% python3 -q
>>> import numpy as np
>>> import numpy.linalg as la
>>> np.set_printoptions(precision=2, suppress=True, linewidth=140, floatmode="fixed")
>>> feats = np.load("data.npy")
>>> feats
array([[1, 0, 0, 1, 1],
       [1, 1, 0, 0, 1],
       [1, 1, 1, 0, 0],
       [0, 1, 1, 1, 0],
       [0, 0, 1, 1, 1]])
>>> W1 = np.array([[2, -1], [3, -2], [0, -2], [-1, -3], [1, 1]])
>>> c = np.array([0, 0])
>>> H = np.maximum(feats @ W1 + c, 0)
>>> print(H)
[[2 0]
 [6 0]
 [5 0]
 [2 0]
 [0 0]]
>>> (H > 0).astype(int)
array([[1, 0],
       [1, 0],
       [1, 0],
       [1, 0],
       [0, 0]])
>>> (H > 0).mean(axis=0)
array([0.80, 0.00])
>>> basis = np.array([[-4, -9, -4], [-3, 9, 8]])
>>> (H @ basis).round(6).argmax(axis=1)
array([0, 0, 0, 0, 0])
>>> x = np.array([2, 3, -2, -3, 0])
>>> h = np.maximum(feats @ x, 0)
>>> feats * (h > 1e-9)[:, None]
array([[0, 0, 0, 0, 0],
       [1, 1, 0, 0, 1],
       [1, 1, 1, 0, 0],
       [0, 0, 0, 0, 0],
       [0, 0, 0, 0, 0]])
>>> feats.T @ h
array([8, 8, 3, 0, 5])
>>> theta = np.radians(90)
>>> r_ = np.eye(5)
>>> r_[2, 2] = r_[3, 3] = np.cos(theta)
>>> r_[2, 3], r_[3, 2] = -np.sin(theta), np.sin(theta)
>>> r_.round(2) + 0
array([[ 1.00,  0.00,  0.00,  0.00,  0.00],
       [ 0.00,  1.00,  0.00,  0.00,  0.00],
       [ 0.00,  0.00,  0.00, -1.00,  0.00],
       [ 0.00,  0.00,  1.00,  0.00,  0.00],
       [ 0.00,  0.00,  0.00,  0.00,  1.00]])
>>> other = feats @ r_.T
>>> other.round(2) + 0
array([[ 1.00,  0.00, -1.00,  0.00,  1.00],
       [ 1.00,  1.00,  0.00,  0.00,  1.00],
       [ 1.00,  1.00,  0.00,  1.00,  0.00],
       [ 0.00,  1.00, -1.00,  1.00,  0.00],
       [ 0.00,  0.00, -1.00,  1.00,  1.00]])
>>> print(np.round(la.det(r_), 2), np.trace(r_))
1.0 3.0
>>> la.svd(feats, compute_uv=False), la.svd(other, compute_uv=False)
(array([3.00, 1.62, 1.62, 0.62, 0.62]), array([3.00, 1.62, 1.62, 0.62, 0.62]))
